$ ipython --no-banner

In [1]: import numpy as np

In [2]: np.set_printoptions(precision=2, suppress=True, linewidth=120)

In [3]: rnd = lambda a: np.round(a, 2) + 0

In [4]: arr = np.load("block0.npy")

In [5]: arr
Out[5]: 
array([[ 1, -1,  1, -1, -1,  1, -1,  1],
       [ 1,  1, -1, -1,  1,  1, -1, -1],
       [ 1,  1,  1,  1, -1, -1, -1, -1]])

In [6]: theta = np.radians(60)

In [7]: R = np.eye(8)

In [8]: R[1, 1] = R[2, 2] = np.cos(theta)

In [9]: R[1, 2], R[2, 1] = -np.sin(theta), np.sin(theta)

In [10]: rnd(R)
Out[10]: 
array([[ 1.  ,  0.  ,  0.  ,  0.  ,  0.  ,  0.  ,  0.  ,  0.  ],
       [ 0.  ,  0.5 , -0.87,  0.  ,  0.  ,  0.  ,  0.  ,  0.  ],
       [ 0.  ,  0.87,  0.5 ,  0.  ,  0.  ,  0.  ,  0.  ,  0.  ],
       [ 0.  ,  0.  ,  0.  ,  1.  ,  0.  ,  0.  ,  0.  ,  0.  ],
       [ 0.  ,  0.  ,  0.  ,  0.  ,  1.  ,  0.  ,  0.  ,  0.  ],
       [ 0.  ,  0.  ,  0.  ,  0.  ,  0.  ,  1.  ,  0.  ,  0.  ],
       [ 0.  ,  0.  ,  0.  ,  0.  ,  0.  ,  0.  ,  1.  ,  0.  ],
       [ 0.  ,  0.  ,  0.  ,  0.  ,  0.  ,  0.  ,  0.  ,  1.  ]])

In [11]: other = arr @ R.T

In [12]: np.allclose(arr @ arr.T, other @ other.T)
Out[12]: True

In [13]: rnd(np.abs(other - arr).max(axis=0))
Out[13]: array([0.  , 1.37, 1.37, 0.  , 0.  , 0.  , 0.  , 0.  ])

In [14]: rnd(other)
Out[14]: 
array([[ 1.  , -1.37, -0.37, -1.  , -1.  ,  1.  , -1.  ,  1.  ],
       [ 1.  ,  1.37,  0.37, -1.  ,  1.  ,  1.  , -1.  , -1.  ],
       [ 1.  , -0.37,  1.37,  1.  , -1.  , -1.  , -1.  , -1.  ]])

In [15]: rnd(np.linalg.norm(arr, "nuc"))
Out[15]: np.float64(8.49)

In [16]: rnd(np.linalg.norm(arr, axis=1))
Out[16]: array([2.83, 2.83, 2.83])

In [17]: rnd(np.linalg.norm(arr, axis=0))
Out[17]: array([1.73, 1.73, 1.73, 1.73, 1.73, 1.73, 1.73, 1.73])

In [18]: rnd(np.linalg.norm(arr[0], 1)), rnd(np.linalg.norm(arr[0], np.inf))
Out[18]: (np.float64(8.0), np.float64(1.0))

In [19]: rnd(np.linalg.norm(arr) ** 2 / np.linalg.norm(arr, 2) ** 2)
Out[19]: np.float64(3.0)

In [20]: rnd(np.linalg.norm(arr, 2))
Out[20]: np.float64(2.83)

In [21]: np.linalg.norm(arr, axis=1).argmax()
Out[21]: np.int64(0)

In [22]: W0 = np.load("arr.npy")

In [23]: W0
Out[23]: 
array([[  7,   0,   1],
       [ 14,   2,   4],
       [ 19,   6,   9],
       [ 21,  11,  16],
       [ 26,  15,  21],
       [ 31,  16,  22],
       [ 38,  20,  23],
       [ 42,  25,  23],
       [ 44,  33,  27],
       [ 47,  33,  31],
       [ 49,  38,  31],
       [ 58,  45,  33],
       [ 66,  48,  41],
       [ 71,  56,  44],
       [ 78,  64,  51],
       [ 78,  70,  54],
       [ 86,  73,  59],
       [ 87,  82,  65],
       [ 94,  82,  73],
       [ 94,  84,  81],
       [101,  91,  86],
       [105,  97,  94],
       [114, 100, 102]])

In [24]: other = np.c_[W0[:, :1] @ np.array([[-7]]), np.array([-2, -1, -1, 3, -3, 0, 1, 3, 1, 3, 3, 0, -1, -3, -1, 2, 0, 2, -1, 0, 3, -2, -1])]

In [25]: other
Out[25]: 
array([[ -49,   -2],
       [ -98,   -1],
       [-133,   -1],
       [-147,    3],
       [-182,   -3],
       [-217,    0],
       [-266,    1],
       [-294,    3],
       [-308,    1],
       [-329,    3],
       [-343,    3],
       [-406,    0],
       [-462,   -1],
       [-497,   -3],
       [-546,   -1],
       [-546,    2],
       [-602,    0],
       [-609,    2],
       [-658,   -1],
       [-658,    0],
       [-707,    3],
       [-735,   -2],
       [-798,   -1]])

In [26]: np.linalg.matrix_rank(other)
Out[26]: np.int64(2)

In [27]: rnd(np.linalg.norm(other - W0 @ np.linalg.lstsq(W0, other)[0], axis=0))
Out[27]: array([0. , 9.2])

In [28]: P = W0 @ np.linalg.solve(W0.T @ W0, W0.T)

In [29]: rnd(np.trace(P))
Out[29]: np.float64(3.0)

In [30]: feats = np.load("run11.npy")

In [31]: feats
Out[31]: 
array([[ 1.,  5.],
       [ 0., -2.]])

In [32]: W1 = np.array([[0, 1, 1, -3], [1, 0, 1, -1]])

In [33]: b = np.array([-3, 1, 1, -2])

In [34]: hid = np.maximum(feats @ W1 + b, 0)

In [35]: np.linalg.matrix_rank(hid)
Out[35]: np.int64(2)

In [36]: (hid > 0).mean(axis=0)
Out[36]: array([0.5, 1. , 0.5, 0. ])

In [37]: hid
Out[37]: 
array([[2., 2., 7., 0.],
       [0., 1., 0., 0.]])

In [38]: (hid > 0).astype(int)
Out[38]: 
array([[1, 1, 1, 0],
       [0, 1, 0, 0]])

In [39]: C = np.array([[1, -1], [2, 2], [2, -1], [-1, 1]])

In [40]: hid @ C
Out[40]: 
array([[20., -5.],
       [ 2.,  2.]])

In [41]: (hid @ C).round(6).argmax(axis=1)
Out[41]: array([0, 0])

In [42]: theta = np.radians(36)

In [43]: R = np.eye(4)

In [44]: R[0, 0] = R[2, 2] = np.cos(theta)

In [45]: R[0, 2], R[2, 0] = -np.sin(theta), np.sin(theta)

In [46]: rnd(R)
Out[46]: 
array([[ 0.81,  0.  , -0.59,  0.  ],
       [ 0.  ,  1.  ,  0.  ,  0.  ],
       [ 0.59,  0.  ,  0.81,  0.  ],
       [ 0.  ,  0.  ,  0.  ,  1.  ]])

In [47]: other = hid @ R.T

In [48]: rnd(np.linalg.det(R)), rnd(np.trace(R))
Out[48]: (np.float64(1.0), np.float64(3.62))

In [49]: rnd(other)
Out[49]: 
array([[-2.5 ,  2.  ,  6.84,  0.  ],
       [ 0.  ,  1.  ,  0.  ,  0.  ]])

In [50]: A = np.load("layer15.npy")

In [51]: rnd(A)
Out[51]: 
array([[ 0.97,  0.26,  0.  ],
       [-0.26,  0.97,  0.  ],
       [ 0.  ,  0.  ,  1.  ]])

In [52]: other = np.linalg.inv(A)

In [53]: rnd(np.linalg.det(A) * other)
Out[53]: 
array([[ 0.97, -0.26,  0.  ],
       [ 0.26,  0.97,  0.  ],
       [ 0.  ,  0.  ,  1.  ]])

In [54]: np.allclose(other, A.T)
Out[54]: True

In [55]: rnd(np.linalg.det(A) * np.linalg.det(other))
Out[55]: np.float64(1.0)

In [56]: rnd(np.linalg.slogdet(A)[0])
Out[56]: np.float64(1.0)

In [57]: (np.abs(other) > 1e-9).astype(int)
Out[57]: 
array([[1, 1, 0],
       [1, 1, 0],
       [0, 0, 1]])

In [58]: vec = np.array([2, -2, 2])

In [59]: h = np.maximum(A @ vec, 0)

In [60]: np.flatnonzero(h > 1e-9)
Out[60]: array([0, 2])

In [61]: rnd(A * (h > 1e-9)[:, None])
Out[61]: 
array([[0.97, 0.26, 0.  ],
       [0.  , 0.  , 0.  ],
       [0.  , 0.  , 1.  ]])

In [62]: Uu, sigma, Vh = np.linalg.svd(A, full_matrices=False)

In [63]: (sigma > 1e-8).sum()
Out[63]: np.int64(3)

In [64]: Uu.shape, sigma.shape, Vh.shape
Out[64]: ((3, 3), (3,), (3, 3))

In [65]: rnd(sigma / sigma[0])
Out[65]: array([1., 1., 1.])

In [66]: rnd(np.cumsum(sigma ** 2) / np.sum(sigma ** 2))
Out[66]: array([0.33, 0.67, 1.  ])

In [67]: rnd(Uu.T @ A @ Vh.T)
Out[67]: 
array([[1., 0., 0.],
       [0., 1., 0.],
       [0., 0., 1.]])

In [68]: C2 = A.T @ A

In [69]: rnd(C2)
Out[69]: 
array([[1., 0., 0.],
       [0., 1., 0.],
       [0., 0., 1.]])

In [70]: rnd(np.linalg.svd(A, compute_uv=False) ** 2)
Out[70]: array([1., 1., 1.])

In [71]: np.trace(C2), (A ** 2).sum()
Out[71]: (np.float64(3.0), np.float64(3.0))

In [72]: mat = np.array([[0, 0, 0, 0], [2, 3, 0, 0], [1, 3, 3, 0], [0, 2, 0, 0]])

In [73]: mat
Out[73]: 
array([[0, 0, 0, 0],
       [2, 3, 0, 0],
       [1, 3, 3, 0],
       [0, 2, 0, 0]])

In [74]: # triangular

In [75]: rnd(np.linalg.norm(mat, axis=0))
Out[75]: array([2.24, 4.69, 3.  , 0.  ])

In [76]: rng = np.random.default_rng(2356)

In [77]: M = rng.normal(size=(26, 3))

In [78]: M = 10 * M / np.linalg.norm(M, axis=1, keepdims=True)

In [79]: rnd(M)
Out[79]: 
array([[-3.6 , -9.32,  0.3 ],
       [-6.4 ,  5.03,  5.81],
       [ 8.67, -4.54, -2.05],
       [ 5.6 ,  0.76, -8.25],
       [ 2.07, -1.79, -9.62],
       [-9.73, -2.26, -0.46],
       [ 4.58,  5.88,  6.67],
       [-1.37, -7.76,  6.16],
       [ 9.72, -1.67, -1.64],
       [-6.76,  3.31, -6.59],
       [-3.44,  9.3 ,  1.31],
       [-7.07,  4.8 ,  5.2 ],
       [ 0.26, -9.16, -4.01],
       [-8.72, -3.32, -3.6 ],
       [ 0.77,  9.97, -0.18],
       [-6.5 ,  5.33,  5.41],
       [-9.05,  1.61,  3.94],
       [-5.27, -0.1 ,  8.5 ],
       [ 0.17,  9.07, -4.21],
       [-4.27, -9.  , -0.87],
       [-8.28, -2.91,  4.8 ],
       [ 0.17, -3.74,  9.27],
       [ 0.2 ,  8.17,  5.77],
       [ 4.46,  2.07,  8.71],
       [ 8.98, -0.98,  4.28],
       [ 8.3 , -0.45, -5.55]])

In [80]: lab = M[:, 2] > np.median(M[:, 2])

In [81]: u = M[lab].mean(axis=0) - M[~lab].mean(axis=0)

In [82]: np.argsort(-np.abs(u).round(6), kind="stable")
Out[82]: array([2, 1, 0])

In [83]: Uu, sigma, Vh = np.linalg.svd(M, full_matrices=False)

In [84]: rnd(sigma / sigma[0])
Out[84]: array([1.  , 0.87, 0.74])

In [85]: (sigma > 1e-8).sum()
Out[85]: np.int64(3)

In [86]: np.allclose(Uu * sigma @ Vh, M)
Out[86]: True

In [87]: rnd(Uu.T @ Uu)
Out[87]: 
array([[1., 0., 0.],
       [0., 1., 0.],
       [0., 0., 1.]])

In [88]: Uu.shape, sigma.shape, Vh.shape
Out[88]: ((26, 3), (3,), (3, 3))

In [89]: P = M @ np.linalg.solve(M.T @ M, M.T)

In [90]: np.allclose(P @ P, P)
Out[90]: True

In [91]: rnd(np.diag(P))
Out[91]: 
array([0.12, 0.09, 0.1 , 0.11, 0.12, 0.11, 0.13, 0.14, 0.1 , 0.15, 0.11, 0.09, 0.11, 0.13, 0.12, 0.09, 0.09, 0.1 ,
       0.14, 0.12, 0.1 , 0.15, 0.11, 0.14, 0.14, 0.09])

In [92]: rnd(P @ M[:, 2])
Out[92]: 
array([ 0.3 ,  5.81, -2.05, -8.25, -9.62, -0.46,  6.67,  6.16, -1.64, -6.59,  1.31,  5.2 , -4.01, -3.6 , -0.18,  5.41,
        3.94,  8.5 , -4.21, -0.87,  4.8 ,  9.27,  5.77,  8.71,  4.28, -5.55])

In [93]: r = np.linalg.matrix_rank(mat)

In [94]: r
Out[94]: np.int64(3)

In [95]: ns = np.linalg.svd(mat)[2][r:].T

In [96]: [int(np.linalg.matrix_rank(mat[:i])) for i in range(1, len(mat) + 1)]
Out[96]: [0, 1, 2, 3]

In [97]: ns @ ns.T
Out[97]: 
array([[0., 0., 0., 0.],
       [0., 0., 0., 0.],
       [0., 0., 0., 0.],
       [0., 0., 0., 1.]])

In [98]: mat @ ns
Out[98]: 
array([[0.],
       [0.],
       [0.],
       [0.]])

In [99]: np.allclose(mat @ ns, 0)
Out[99]: True

In [100]: [int(np.linalg.matrix_rank(np.delete(mat, i, axis=0))) for i in range(4)]
Out[100]: [3, 2, 2, 2]

In [101]: ns[:, 0] / ns[np.abs(ns[:, 0]).round(6).argmax(), 0]
Out[101]: array([0., 0., 0., 1.])

In [102]: J = np.load("dump.npy")

In [103]: J
Out[103]: 
array([[-3, -3, -5],
       [-5, -3, -3],
       [-3, -5, -3]])

In [104]: lab = rng.permutation(3)

In [105]: lab
Out[105]: array([1, 2, 0])

In [106]: other = J[lab][:, lab]

In [107]: np.diag(other)
Out[107]: array([-3, -3, -3])

In [108]: np.trace(other)
Out[108]: np.int64(-9)

In [109]: other
Out[109]: 
array([[-3, -3, -5],
       [-5, -3, -3],
       [-3, -5, -3]])

In [110]: J @ (-1.0) ** np.arange(3)
Out[110]: array([-5., -5., -1.])

In [111]: (J @ J)[0]
Out[111]: array([39, 43, 39])

In [112]: np.sort(np.abs(np.fft.fft(J[0]))), rnd(np.sort(np.linalg.svd(J, compute_uv=False)))
Out[112]: (array([ 2.,  2., 11.]), array([ 2.,  2., 11.]))

In [113]: rnd(np.fft.fft(J[0]))
Out[113]: array([-11.+0.j  ,   1.-1.73j,   1.+1.73j])

In [114]: q = J.astype(float).copy()

In [115]: for j in range(3):
     ...:     q[:, j] -= q[:, :j] @ (q[:, :j].T @ q[:, j])
     ...:     q[:, j] /= np.linalg.norm(q[:, j])
     ...: 

In [116]: rnd(q.T @ J)
Out[116]: 
array([[6.56, 5.95, 5.95],
       [0.  , 2.76, 1.31],
       [0.  , 0.  , 2.43]])

In [117]: rnd(q)
Out[117]: 
array([[-0.46, -0.1 , -0.88],
       [-0.76,  0.56,  0.33],
       [-0.46, -0.83,  0.33]])

In [118]: rnd(q.T @ q)
Out[118]: 
array([[1., 0., 0.],
       [0., 1., 0.],
       [0., 0., 1.]])

In [119]: data = np.load("x.npy")

In [120]: data
Out[120]: 
array([[ 1, -1,  1, -1],
       [ 1,  0,  0,  0],
       [ 1,  1,  1,  1]])

In [121]: vec = np.array([2, 3, 3, -1])

In [122]: data @ (2 * vec)
Out[122]: array([ 6,  4, 14])

In [123]: data @ np.ones(4)
Out[123]: array([0., 1., 4.])

In [124]: data @ vec
Out[124]: array([3, 2, 7])
